% python3 -q
>>> import numpy as np
>>> from numpy import linalg as LA
>>> np.set_printoptions(precision=3, suppress=True, linewidth=200, legacy="1.25")
>>> def rd(a):
...     return np.round(a, 3) + 0
... 
>>> F = np.diag(np.array([2, 2, 2, 2, 1, 2, 0])) + -2 * np.eye(7, k=1) + -2 * np.eye(7, k=-1)
>>> print(F)
[[ 2. -2.  0.  0.  0.  0.  0.]
 [-2.  2. -2.  0.  0.  0.  0.]
 [ 0. -2.  2. -2.  0.  0.  0.]
 [ 0.  0. -2.  2. -2.  0.  0.]
 [ 0.  0.  0. -2.  1. -2.  0.]
 [ 0.  0.  0.  0. -2.  2. -2.]
 [ 0.  0.  0.  0.  0. -2.  0.]]
>>> t3 = np.stack([F, -2 * F, F[::-1]])
>>> np.einsum("bij,cij->bc", t3, t3)
array([[  69., -138.,   20.],
       [-138.,  276.,  -40.],
       [  20.,  -40.,   69.]])
>>> t3.shape
(3, 7, 7)
>>> print(t3.sum(axis=0))
[[-2.  2.  0.  0.  0. -2.  0.]
 [ 2. -2.  2.  0. -2.  2. -2.]
 [ 0.  2. -2.  0.  1. -2.  0.]
 [ 0.  0.  0.  0.  0.  0.  0.]
 [ 0. -2.  2.  0. -1.  2.  0.]
 [-2.  2. -2.  0.  2. -2.  2.]
 [ 2. -2.  0.  0.  0.  2.  0.]]
>>> u = np.array([3, 8, 8, 9, -8, -4, -6])
>>> A2 = F + np.outer(u, np.eye(7)[4])
>>> print(A2)
[[ 2. -2.  0.  0.  3.  0.  0.]
 [-2.  2. -2.  0.  8.  0.  0.]
 [ 0. -2.  2. -2.  8.  0.  0.]
 [ 0.  0. -2.  2.  7.  0.  0.]
 [ 0.  0.  0. -2. -7. -2.  0.]
 [ 0.  0.  0.  0. -6.  2. -2.]
 [ 0.  0.  0.  0. -6. -2.  0.]]
>>> LA.matrix_rank(A2 - F)
1
>>> LA.matrix_rank(LA.inv(A2) - LA.inv(F), tol=1e-8)
1
>>> A2 = F / np.sqrt((F ** 2).mean(axis=1, keepdims=True))
>>> print(rd(F - F.mean(axis=1, keepdims=True)))
[[ 2.    -2.     0.     0.     0.     0.     0.   ]
 [-1.714  2.286 -1.714  0.286  0.286  0.286  0.286]
 [ 0.286 -1.714  2.286 -1.714  0.286  0.286  0.286]
 [ 0.286  0.286 -1.714  2.286 -1.714  0.286  0.286]
 [ 0.429  0.429  0.429 -1.571  1.429 -1.571  0.429]
 [ 0.286  0.286  0.286  0.286 -1.714  2.286 -1.714]
 [ 0.286  0.286  0.286  0.286  0.286 -1.714  0.286]]
>>> rd(LA.norm(A2, axis=1))
array([2.646, 2.646, 2.646, 2.646, 2.646, 2.646, 2.646])
>>> LA.matrix_rank(A2) == LA.matrix_rank(F)
True
>>> A2 = np.array([[3, 2, 3, 3, 2, 2, 3, 3],
...     [0, 1, 0, 1, 0, 2, 2, 3],
...     [1, 3, 3, 3, 3, 2, 2, 1],
...     [0, 0, 3, 2, 0, 3, 1, 2],
...     [2, 0, 1, 0, 3, 0, 2, 0],
...     [0, 3, 1, 1, 1, 2, 3, 2],
...     [3, 2, 3, 2, 2, 2, 2, 0],
...     [0, 2, 0, 2, 2, 3, 2, 2]])
>>> A2[-1] = A2[0]
>>> mat = A2 + 0.1 * np.eye(8)
>>> print(mat)
[[3.1 2.  3.  3.  2.  2.  3.  3. ]
 [0.  1.1 0.  1.  0.  2.  2.  3. ]
 [1.  3.  3.1 3.  3.  2.  2.  1. ]
 [0.  0.  3.  2.1 0.  3.  1.  2. ]
 [2.  0.  1.  0.  3.1 0.  2.  0. ]
 [0.  3.  1.  1.  1.  2.1 3.  2. ]
 [3.  2.  3.  2.  2.  2.  2.1 0. ]
 [3.  2.  3.  3.  2.  2.  3.  3.1]]
>>> left, sig, VT = LA.svd(mat)
>>> rd(sig)
array([15.607,  4.971,  3.437,  2.953,  1.863,  1.513,  0.546,  0.013])
>>> A2 = left[:, :7] @ np.diag(sig[:7]) @ VT[:7]
>>> rd(LA.norm(mat - A2) / LA.norm(mat))
0.001
>>> print(rd(LA.norm(mat - A2, 2)), rd(sig[7]))
0.013 0.013
>>> rd(LA.norm(mat, 2) / LA.norm(mat))
0.909
>>> print(LA.cond(mat) > 100)
True
>>> print(LA.matrix_rank(mat, rtol=0.1))
5
>>> A = np.array([[2, 0, 0, 0, 0],
...     [4, 8, 0, 0, 0],
...     [6, 8, 4, 0, 0],
...     [2, 3, 6, 1, 0],
...     [1, 7, 8, 2, 3]])
>>> t3 = np.stack([mat, -2 * mat, mat[::-1]])
>>> np.einsum("bij,cij->bc", t3, t3)
array([[ 294.88, -589.76,  210.6 ],
       [-589.76, 1179.52, -421.2 ],
       [ 210.6 , -421.2 ,  294.88]])
>>> (t3 @ mat.T).shape
(3, 8, 8)
>>> print(LA.matrix_rank(t3.reshape(3, -1)))
2
>>> evals, vecs = LA.eig(A)
>>> A @ vecs[:, 0] - evals[0] * vecs[:, 0]
array([0., 0., 0., 0., 0.])
>>> rd(np.sort(LA.eigvals(A @ A)))
array([ 1.,  4.,  9., 16., 64.])
>>> print(rd(np.sort(LA.eigvals(LA.inv(A)))))
[0.125 0.25  0.333 0.5   1.   ]
>>> print(evals)
[3. 1. 4. 8. 2.]
>>> A2 = np.array([[2], [-4], [-1], [-4], [2]])
>>> E = np.block([[np.zeros((5, 5)), A2], [A2.T, np.zeros((1, 1))]])
>>> E
array([[ 0.,  0.,  0.,  0.,  0.,  2.],
       [ 0.,  0.,  0.,  0.,  0., -4.],
       [ 0.,  0.,  0.,  0.,  0., -1.],
       [ 0.,  0.,  0.,  0.,  0., -4.],
       [ 0.,  0.,  0.,  0.,  0.,  2.],
       [ 2., -4., -1., -4.,  2.,  0.]])
>>> def softmax(z):
...     e = np.exp(z - z.max(axis=-1, keepdims=True))
...     return e / e.sum(axis=-1, keepdims=True)
... 
>>> print(rd(softmax(E).sum(axis=1)))
[1. 1. 1. 1. 1. 1.]
>>> rd(softmax(E[2]))
array([0.186, 0.186, 0.186, 0.186, 0.186, 0.069])
>>> rd(softmax(E[2] + 5))
array([0.186, 0.186, 0.186, 0.186, 0.186, 0.069])
>>> scores = E @ E.T / np.sqrt(6)
>>> rd(softmax(scores)[2] @ E)
array([ 0.147, -0.294, -0.073, -0.294,  0.147, -2.986])
>>> evals, vecs = LA.eigh(E)
>>> (evals > 1e-8).sum(), (evals < -1e-8).sum()
(1, 1)
>>> rd(LA.eigvalsh(E @ E))
array([ 0.,  0.,  0.,  0., 41., 41.])
>>> rng = np.random.default_rng(29)
>>> A2 = E + rng.integers(-2, 3, (6, 2)) @ rng.integers(-2, 3, (2, 6))
>>> A2
array([[ 4.,  0.,  0., -4.,  6., -4.],
       [ 0.,  0.,  0.,  0.,  0., -4.],
       [ 0.,  1.,  2.,  1., -1.,  1.],
       [ 2.,  0.,  0., -2.,  3., -7.],
       [ 4.,  2.,  4., -2.,  4.,  0.],
       [ 6., -4., -1., -8.,  8., -6.]])
>>> np.abs(A2 - E).sum(axis=1)
array([20.,  0.,  7., 10., 18., 20.])
>>> data = np.array([[0.0, 1.0, 0.0, 0.0],
...     [-2.0, 3.0, 0.0, 0.0],
...     [2.0, -1.0, 2.0, 0.0],
...     [2.0, -1.0, 0.0, 2.0]])
>>> evals, vecs = LA.eig(data)
>>> print(evals)
[2. 2. 1. 2.]
>>> np.prod(evals)
8.0
>>> data @ vecs[:, 0] - evals[0] * vecs[:, 0]
array([0., 0., 0., 0.])
>>> A2 = np.array([[-2, 1], [1, 0], [0, 2]])
>>> feats = np.tile(A2, (2, 3))
>>> print(feats)
[[-2  1 -2  1 -2  1]
 [ 1  0  1  0  1  0]
 [ 0  2  0  2  0  2]
 [-2  1 -2  1 -2  1]
 [ 1  0  1  0  1  0]
 [ 0  2  0  2  0  2]]
>>> LA.matrix_rank(feats, rtol=0.1)
2
>>> m1 = np.loadtxt("dump.csv", delimiter=",")
>>> m1
array([[0., 0., 3.],
       [3., 0., 9.],
       [0., 0., 0.],
       [0., 0., 0.],
       [1., 0., 6.],
       [3., 0., 9.],
       [0., 0., 0.],
       [0., 0., 0.],
       [0., 0., 3.],
       [0., 0., 3.],
       [0., 0., 3.],
       [0., 0., 0.],
       [1., 0., 6.],
       [0., 0., 0.],
       [0., 0., 0.],
       [3., 0., 9.],
       [0., 0., 0.],
       [0., 0., 0.],
       [0., 0., 0.],
       [0., 0., 3.],
       [0., 0., 0.],
       [0., 0., 3.],
       [3., 0., 9.],
       [0., 0., 0.],
       [0., 0., 0.]])
>>> LA.cond(m1) > 100
True
>>> LA.matrix_rank(m1, rtol=0.1)
2
>>> print([round(float(x), 3) for x in LA.svd(m1, compute_uv=False)[:3]])
[21.964, 2.366, 0.0]
>>> print(np.argsort(-LA.norm(m1, axis=0).round(6), kind="stable")[:3])
[2 0 1]
>>> M = np.load("run11.npy")
>>> M
array([[2, 0, 3, 3, 1, 2, 0, 0],
       [1, 2, 0, 1, 1, 3, 3, 1],
       [0, 1, 2, 3, 0, 0, 2, 3],
       [1, 2, 2, 2, 0, 1, 0, 2],
       [0, 0, 2, 1, 0, 3, 3, 1],
       [3, 3, 2, 2, 2, 1, 3, 0],
       [0, 3, 2, 2, 2, 2, 2, 0],
       [1, 3, 1, 2, 1, 0, 1, 3]])
>>> labels = rng.permutation(8)
>>> labels
array([0, 4, 1, 5, 7, 2, 3, 6])
>>> A2 = M[labels][:, labels]
>>> rd(np.sort(np.abs(LA.eigvals(A2))))
array([ 0.665,  1.485,  1.88 ,  2.942,  3.013,  3.14 ,  3.14 , 11.933])
>>> rd(LA.det(A2)), rd(LA.det(M[labels]))
(-1938.0, -1938.0)
>>> t3 = np.stack([M, 5 * M, M[::-1]])
>>> LA.matrix_rank(t3.reshape(3, -1))
2
>>> print(t3.shape)
(3, 8, 8)
>>> LA.matrix_rank(t3)
array([8, 8, 8])
>>> (t3 @ M.T).shape
(3, 8, 8)
>>> rd(LA.norm(t3, axis=(1, 2)))
array([14.731, 73.655, 14.731])
>>> x0 = np.array([3, -2, -1, -3, -2, 2, -5, 1])
>>> rhs = M @ x0
>>> beta, lr = np.zeros(8), 1 / LA.norm(M, 2) ** 2
>>> for i in range(6):
...     beta -= lr * M.T @ (M @ beta - rhs)
...     if i % 1 == 0: print(i, round(LA.norm(M @ beta - rhs), 3))
... 
0 14.459
1 13.692
2 13.01
3 12.402
4 11.856
5 11.364
>>> rd(LA.cond(M))
26.718
>>> u = np.array([5, 3, -2, 3, 1, -3, 0, -4])
>>> A2 = M + np.outer(u, np.eye(8)[7])
>>> A2
array([[ 2.,  0.,  3.,  3.,  1.,  2.,  0.,  5.],
       [ 1.,  2.,  0.,  1.,  1.,  3.,  3.,  4.],
       [ 0.,  1.,  2.,  3.,  0.,  0.,  2.,  1.],
       [ 1.,  2.,  2.,  2.,  0.,  1.,  0.,  5.],
       [ 0.,  0.,  2.,  1.,  0.,  3.,  3.,  2.],
       [ 3.,  3.,  2.,  2.,  2.,  1.,  3., -3.],
       [ 0.,  3.,  2.,  2.,  2.,  2.,  2.,  0.],
       [ 1.,  3.,  1.,  2.,  1.,  0.,  1., -1.]])
>>> LA.matrix_rank(A2 - M)
1
